$ ipython --no-banner

In [1]: import numpy as np

In [2]: from numpy import linalg as LA

In [3]: np.set_printoptions(precision=3, suppress=True, linewidth=120, sign=" ")

In [4]: K = np.array([[0, 7, 6], [8, 9, 2], [6, 9, 6], [8, 9, 9], [9, 9, 0]])

In [5]: K
Out[5]: 
array([[ 0,  7,  6],
       [ 8,  9,  2],
       [ 6,  9,  6],
       [ 8,  9,  9],
       [ 9,  9,  0]])

In [6]: q, evecs = LA.qr(K[:, :1])[0], LA.qr(K[:, 1:])[0]

In [7]: sv = LA.svd(q.T @ evecs, compute_uv=False)

In [8]: np.degrees(np.arccos(sv.clip(0, 1)))
Out[8]: array([ 19.624])

In [9]: w1 = np.array([[0, 7, 7, 3, 3], [5, 2, 0, 6, 6], [5, 2, 5, 5, 6]])

In [10]: coef = np.array([1, 1, 0, 0, -1])

In [11]: H = np.maximum(K @ w1 + coef, 0)

In [12]: (H > 0).mean(axis=0)
Out[12]: array([ 1.,  1.,  1.,  1.,  1.])

In [13]: (H > 0).astype(int)
Out[13]: 
array([[ 1,  1,  1,  1,  1],
       [ 1,  1,  1,  1,  1],
       [ 1,  1,  1,  1,  1],
       [ 1,  1,  1,  1,  1],
       [ 1,  1,  1,  1,  1]])

In [14]: basis = np.array([[0, 0, 0], [1, 1, 2], [1, 0, 0], [1, 1, 0], [0, 1, 0]])

In [15]: (H @ basis).round(6).argmax(axis=1)
Out[15]: array([ 1,  1,  1,  1,  1])

In [16]: H @ basis
Out[16]: 
array([[ 129,  176,   54],
       [ 233,  256,  158],
       [ 247,  282,  146],
       [ 317,  347,  186],
       [ 226,  243,  164]])

In [17]: x = np.array([-1, -3, -1])

In [18]: target = K @ x

In [19]: LA.solve(K.T @ K, K.T @ target)
Out[19]: array([-1., -3., -1.])

In [20]: rng = np.random.default_rng(149)

In [21]: target = target + 0.05 * rng.normal(size=5)

In [22]: target
Out[22]: array([-26.916, -37.004, -39.037, -43.95 , -36.024])

In [23]: coef, *_ = LA.lstsq(K, target)

In [24]: round(LA.norm(target - K @ coef), 3)
Out[24]: np.float64(0.07)
